% ipython --no-banner

In [1]: import numpy as np

In [2]: np.set_printoptions(precision=1, suppress=True, linewidth=140)

In [3]: Z = np.sign(np.array([[2, 3, -2], [1, 3, 3], [1, 2, 0]]))

In [4]: A2 = (np.tril(Z, -1) + np.eye(3)) @ (np.triu(Z, 1) + np.eye(3))

In [5]: evals = np.array([-5, 9, -7])

In [6]: feats = np.rint(A2 * evals @ np.linalg.inv(A2)) + 0

In [7]: print(feats)
[[-19.  26. -12.]
 [-28.  51. -28.]
 [-28.  58. -35.]]

In [8]: def softmax(z):
   ...:     e = np.exp(z - z.max(axis=-1, keepdims=True))
   ...:     return e / e.sum(axis=-1, keepdims=True)
   ...: 

In [9]: print(softmax(feats).sum(axis=1))
[1. 1. 1.]

In [10]: scores = feats @ feats.T / np.sqrt(3)

In [11]: print(np.round(softmax(scores + np.triu(np.full(scores.shape, -np.inf), 1)), 1) + 0)
[[1. 0. 0.]
 [0. 1. 0.]
 [0. 0. 1.]]

In [12]: print(softmax(scores)[2] @ feats)
[-28.  58. -35.]

In [13]: mat = np.loadtxt("a.csv", delimiter=",")

In [14]: print(mat)
[[ -5.4 -14.1 -10.5]
 [ -5.9 -15.2 -10.6]
 [ -5.2 -17.  -10.4]
 [ -4.2 -14.4  -9.2]
 [ -5.7 -15.4  -8.7]
 [ -4.9 -15.4 -11.3]
 [ -5.2 -14.  -10.8]
 [ -5.1 -14.6 -11.3]
 [ -5.1 -14.5 -11.3]
 [ -4.7 -14.5 -10.4]
 [ -5.2 -14.8 -10.1]
 [ -6.2 -16.   -9.9]
 [ -3.7 -13.5  -8. ]
 [ -4.  -15.   -9. ]
 [ -5.3 -13.3 -11.3]]

In [15]: Uu, sigma, vt = np.linalg.svd(mat)

In [16]: print(np.argmax(sigma[:-1] / (sigma[1:] + 1e-6)) + 1)
1

In [17]: print(sigma)
[72.3  3.8  2. ]

In [18]: A2 = Uu[:, :1] @ np.diag(sigma[:1]) @ vt[:1]

In [19]: print(round(np.abs(mat - A2).max(), 1))
1.4

In [20]: print(np.round(np.linalg.norm(mat - A2, 2), 1), round(float(sigma[1]), 1))
3.8 3.8

In [21]: print(np.linalg.matrix_rank(A2))
1

In [22]: labels = mat[:, 0] > np.median(mat[:, 0])

In [23]: r0 = mat[labels].mean(axis=0) - mat[~labels].mean(axis=0)

In [24]: print(round((((mat - mat.mean(axis=0)) @ r0 > 0) == labels).mean(), 1))
0.7

In [25]: print(labels.astype(int))
[0 0 0 1 0 1 0 1 1 1 0 0 1 1 0]

In [26]: r0 = np.array([-8, 9, 7, 5]) + 0.5

In [27]: A = np.outer(r0, r0) / (r0 @ r0)

In [28]: print(A)
[[ 0.2 -0.3 -0.2 -0.2]
 [-0.3  0.4  0.3  0.2]
 [-0.2  0.3  0.2  0.2]
 [-0.2  0.2  0.2  0.1]]

In [29]: # equal to its transpose

In [30]: x0 = np.array([0, 1, 7, 4])

In [31]: h = np.maximum(A @ x0, 0)

In [32]: print(np.maximum(A @ x0, 0) - np.maximum(-A @ x0, 0))
[-2.7  3.4  2.7  2. ]

In [33]: print(A.T @ h)
[-2.1  2.6  2.1  1.5]

In [34]: print(np.flatnonzero(h > 1e-9))
[1 2 3]

In [35]: print(A * (h > 1e-9)[:, None])
[[ 0.  -0.  -0.  -0. ]
 [-0.3  0.4  0.3  0.2]
 [-0.2  0.3  0.2  0.2]
 [-0.2  0.2  0.2  0.1]]

In [36]: print(A @ np.linalg.pinv(A) @ A)
[[ 0.2 -0.3 -0.2 -0.2]
 [-0.3  0.4  0.3  0.2]
 [-0.2  0.3  0.2  0.2]
 [-0.2  0.2  0.2  0.1]]

In [37]: print(round(np.trace(np.linalg.pinv(A) @ A), 1))
1.0

In [38]: X = np.load("block18.npy")

In [39]: print(X)
[[2. 1. 0. 0.]
 [0. 2. 1. 0.]
 [0. 0. 2. 1.]
 [0. 0. 0. 2.]]

In [40]: rng = np.random.default_rng(751)

In [41]: labels = rng.permutation(4)

In [42]: print(labels)
[1 3 2 0]

In [43]: A2 = X[labels][:, labels]

In [44]: print(np.allclose(A2, X))
False

In [45]: print(np.round(np.linalg.det(A2), 1), np.round(np.linalg.det(X[labels]), 1))
16.0 16.0

In [46]: print(np.sort(np.abs(np.linalg.eigvals(A2))))
[2. 2. 2. 2.]

In [47]: print(np.diag(A2))
[2. 2. 2. 2.]

In [48]: x0 = np.array([0, 3, 2, 1])

In [49]: rhs = X @ x0

In [50]: coef, lr = np.zeros(4), 1 / np.linalg.norm(X, 2) ** 2

In [51]: for i in range(8):
    ...:     coef -= lr * X.T @ (X @ coef - rhs)
    ...:     if i % 2 == 0: print(i, round(np.linalg.norm(X @ coef - rhs), 1))
    ...: 
0 1.5
2 0.8
4 0.5
6 0.3

In [52]: print(np.round(np.linalg.cond(X), 1))
2.3

In [53]: T = np.stack([X, -1 * X, X[::-1]])

In [54]: print(T.shape)
(3, 4, 4)

In [55]: print(np.linalg.norm(T, axis=(1, 2)))
[4.4 4.4 4.4]

In [56]: print((T @ X.T).shape)
(3, 4, 4)

In [57]: print(np.linalg.det(T))
[16. 16. 16.]

In [58]: F = np.load("layer19.npy")

In [59]: print(F)
[[-0.6 -0.7 -0.4]
 [ 1.1  1.4  0.7]
 [ 1.3 -1.3 -0.6]
 [-1.   1.5  0.9]
 [ 0.5  1.7  0.8]
 [ 0.6  0.9  0.2]
 [-0.2 -0.8 -0.2]
 [-0.1  3.7  1.9]
 [ 0.3 -0.3 -0.3]
 [ 1.4  0.5 -0.2]
 [ 0.1  2.4  1.4]
 [ 0.3 -1.1 -0.4]
 [-1.3 -0.7 -0.3]
 [ 1.2  1.1  0.8]
 [-0.4  0.6  0.2]
 [-1.4  2.3  1.2]]

In [60]: hat = F @ np.linalg.solve(F.T @ F, F.T)

In [61]: print(np.linalg.matrix_rank(np.eye(16) - hat))
13

In [62]: print(np.round(np.linalg.eigvalsh(hat), 1) + 0)
[0. 0. 0. 0. 0. 0. 0. 0. 0. 0. 0. 0. 0. 1. 1. 1.]

In [63]: print(hat @ F[:, 2])
[-0.4  0.7 -0.6  0.9  0.8  0.2 -0.2  1.9 -0.3 -0.2  1.4 -0.4 -0.3  0.8  0.2  1.2]

In [64]: print(round(np.linalg.norm(F[3], 1), 1), np.round(np.linalg.norm(F[3], np.inf), 1))
3.4 1.5

In [65]: print(np.round(np.linalg.norm(F) ** 2 / np.linalg.norm(F, 2) ** 2, 1))
1.3

In [66]: print(round(float(np.linalg.norm(F, 2)), 1))
7.0

In [67]: Xc = F - F.mean(axis=0)

In [68]: evecs = np.linalg.svd(Xc)[2][:2]

In [69]: A2 = Xc - Xc @ evecs.T @ evecs

In [70]: print(round(np.linalg.norm(A2) / np.linalg.norm(Xc), 1))
0.1

In [71]: print(np.diag(evecs.T @ evecs))
[1.  0.8 0.2]

In [72]: print(np.round(A2.std(axis=0), 1) + 0)
[0.  0.1 0.1]

In [73]: th = np.deg2rad(36)

In [74]: arr = np.eye(4)

In [75]: arr[np.ix_([1, 2], [1, 2])] = [[np.cos(th), -np.sin(th)], [np.sin(th), np.cos(th)]]

In [76]: print(arr)
[[ 1.   0.   0.   0. ]
 [ 0.   0.8 -0.6  0. ]
 [ 0.   0.6  0.8  0. ]
 [ 0.   0.   0.   1. ]]

In [77]: A2 = arr + rng.integers(-2, 3, (4, 1)) @ rng.integers(-2, 3, (1, 4))

In [78]: print(A2)
[[ 0.   1.   2.  -2. ]
 [ 0.   0.8 -0.6  0. ]
 [-1.   1.6  2.8 -2. ]
 [ 1.  -1.  -2.   3. ]]

In [79]: print(np.linalg.matrix_rank(A2 - arr, tol=1e-8))
1

In [80]: r0 = np.array([1, -1, -3, -1])

In [81]: A2 = arr + np.outer(r0, np.eye(4)[3])

In [82]: print(np.linalg.matrix_rank(A2 - arr))
1

In [83]: hat = np.triu(np.array([[-4, 3, -3, -4], [-2, 1, -5, -2], [3, 0, -4, 3], [-4, 5, 5, -1]]), 1) + np.eye(4)

In [84]: A2 = hat @ arr @ np.linalg.inv(hat)

In [85]: print(A2)
[[  1.   -2.3 -12.9  33.9]
 [  0.   -2.1 -15.3  39.6]
 [  0.    0.6   3.7  -7.1]
 [  0.    0.    0.    1. ]]

In [86]: print(np.round(np.linalg.det(A2), 1))
1.0

In [87]: x0 = np.array([0, 3, 2, -1])

In [88]: print(round(np.linalg.norm(x0), 1), round(float(np.linalg.norm(arr @ x0)), 1))
3.7 3.7

In [89]: print(np.linalg.inv(arr))
[[ 1.   0.   0.   0. ]
 [ 0.   0.8  0.6  0. ]
 [ 0.  -0.6  0.8  0. ]
 [ 0.   0.   0.   1. ]]

In [90]: print(np.abs(np.linalg.eigvals(arr)))
[1. 1. 1. 1.]

In [91]: m1 = np.load("out13.npy")

In [92]: print(m1)
[[ 0.7  0.  -0.7]
 [ 0.   1.   0. ]
 [ 0.7  0.   0.7]]

In [93]: x0 = np.array([1, 1, 0])

In [94]: print(3 - np.linalg.matrix_rank(m1 - np.eye(3), tol=1e-8))
1

In [95]: print(np.abs(np.linalg.eigvals(m1)))
[1. 1. 1.]

In [96]: print(np.linalg.inv(m1))
[[ 0.7  0.   0.7]
 [ 0.   1.   0. ]
 [-0.7  0.   0.7]]

In [97]: print([p for p in range(1, 25) if np.allclose(np.linalg.matrix_power(m1, p), np.eye(3))])
[8, 16, 24]

In [98]: print(np.round(m1.T @ (m1 @ x0), 1) + 0)
[1. 1. 0.]

In [99]: print(round(float(np.linalg.det(m1)), 1))
1.0

In [100]: labels = rng.permutation(4)

In [101]: A2 = X[:, labels] * rng.choice([-1, 1], 4)

In [102]: print(A2)
[[ 1.  2. -0. -0.]
 [ 2.  0. -0. -1.]
 [ 0.  0. -1. -2.]
 [ 0.  0. -2. -0.]]

In [103]: Uu, _, vt = np.linalg.svd(X.T @ A2)

In [104]: print(np.round(Uu @ vt, 1) + 0)
[[ 0.  1.  0.  0.]
 [ 1.  0.  0.  0.]
 [ 0.  0.  0. -1.]
 [ 0.  0. -1.  0.]]

In [105]: print(labels)
[1 0 3 2]

In [106]: x0 = np.array([-2, -7, -4])

In [107]: h = np.maximum(m1 @ x0, 0)

In [108]: print(np.maximum(m1 @ x0, 0) - np.maximum(-m1 @ x0, 0))
[ 1.4 -7.  -4.2]

In [109]: print(np.maximum(m1 @ (3 * x0), 0))
[4.2 0.  0. ]

In [110]: print(m1.T @ h)
[ 1.  0. -1.]

In [111]: print(np.flatnonzero(h > 1e-9))
[0]

In [112]: W0 = np.load("case9.npy")

In [113]: print(W0)
[[ 8 -4 -2 -6]
 [-4  2  1  3]
 [-2  1  5  0]
 [-6  3  0  5]]

In [114]: # looks like rank 2

In [115]: print(np.round(m1.sum(axis=1), 1) + 0)
[0.  1.  1.4]

In [116]: print(np.round(m1.sum(axis=0), 1) + 0)
[1.4 1.  0. ]

In [117]: print(np.linalg.matrix_rank(m1))
3

In [118]: print(m1.shape)
(3, 3)

In [119]: print(np.round(m1 - m1[0], 1) + 0)
[[ 0.   0.   0. ]
 [-0.7  1.   0.7]
 [ 0.   0.   1.4]]

In [120]: print(np.round(np.linalg.norm(m1), 1))
1.7

In [121]: print(np.unravel_index(np.abs(m1).argmax(), m1.shape))
(np.int64(1), np.int64(1))

In [122]: print(round(float(np.linalg.eigvals(W0).sum().real), 1))
20.0

In [123]: print(np.round(np.poly(W0), 1) + 0)
[  1. -20.  75.   0.   0.]

In [124]: print(np.round(np.linalg.det(2 * W0), 1), round(np.linalg.det(W0), 1))
0.0 0.0

In [125]: print(round(float(np.linalg.det(W0.T)), 1))
0.0

In [126]: print(np.round(np.linalg.det(W0[::-1]), 1))
0.0

In [127]: print(np.round(np.linalg.eigvals(W0), 1) + 0)
[15.  0.  0.  5.]

In [128]: Uu, sigma, vt = np.linalg.svd(W0)

In [129]: evecs = vt[:(sigma > 1e-8).sum()]

In [130]: x0 = W0[1] + -2 * W0[3] + rng.integers(2) * np.eye(4)[2]

In [131]: print(x0)
[ 8. -4.  2. -7.]

In [132]: print(np.round(np.linalg.norm(x0 - evecs.T @ evecs @ x0), 1))
0.3
